In [1]: import numpy as np

In [2]: import numpy.linalg as la

In [3]: np.set_printoptions(precision=2, suppress=True, linewidth=200, legacy="1.25")

In [4]: feats = np.load("test19.npy")

In [5]: print(feats)
[[ 0.6  -0.1  -1.2   0.5   0.7  -0.3  -0.9  -1.1   1.3  -0.8  -0.1 ]
 [-1.69  0.13 -0.8   0.69  1.12 -2.27  0.02 -3.75  2.57  0.41  2.71]
 [ 0.9  -0.3  -0.3  -0.4   0.2  -0.8   0.1   0.7  -0.4  -0.5   0.5 ]
 [-1.7   0.1  -0.8   0.7   1.1  -2.3   0.   -3.8   2.6   0.4   2.6 ]
 [ 0.2  -2.6  -0.6   2.6   0.3  -0.2   1.6   1.7   2.1  -0.9   0.5 ]
 [ 0.1   0.5  -1.5  -1.8  -1.5  -1.3  -0.8   0.1  -1.3   1.5   1.3 ]
 [ 0.7  -0.9   0.9   2.2  -3.3   1.1  -1.2   0.9   0.8   1.    1.3 ]
 [-0.1   0.2   0.4  -1.2  -0.4   1.8   2.6   0.1   0.    1.   -0.2 ]
 [ 1.   -0.9   0.6  -0.2   0.   -0.4  -1.1   0.3   0.1   0.    0.8 ]]

In [6]: W = np.array([[1, 1],
   ...:     [2, 1],
   ...:     [1, 2],
   ...:     [1, 1],
   ...:     [1, 2],
   ...:     [0, 2],
   ...:     [2, 0],
   ...:     [1, 0],
   ...:     [2, 0],
   ...:     [2, 2],
   ...:     [1, 1]])

In [7]: c = np.array([2, 0])

In [8]: hid = np.maximum(feats @ W + c, 0)

In [9]: print(hid)
[[0.4  0.  ]
 [6.54 0.  ]
 [1.4  0.  ]
 [6.3  0.  ]
 [7.1  0.  ]
 [0.   0.  ]
 [4.1  2.7 ]
 [8.2  4.3 ]
 [0.7  1.1 ]]

In [10]: print((hid > 0).astype(int))
[[1 0]
 [1 0]
 [1 0]
 [1 0]
 [1 0]
 [0 0]
 [1 1]
 [1 1]
 [1 1]]

In [11]: print((hid > 0).mean(axis=0))
[0.89 0.33]

In [12]: W2 = np.array([[2, 2], [-2, -2]])

In [13]: print(W @ W2)
[[ 0  0]
 [ 2  2]
 [-2 -2]
 [ 0  0]
 [-2 -2]
 [-4 -4]
 [ 4  4]
 [ 2  2]
 [ 4  4]
 [ 0  0]
 [ 0  0]]
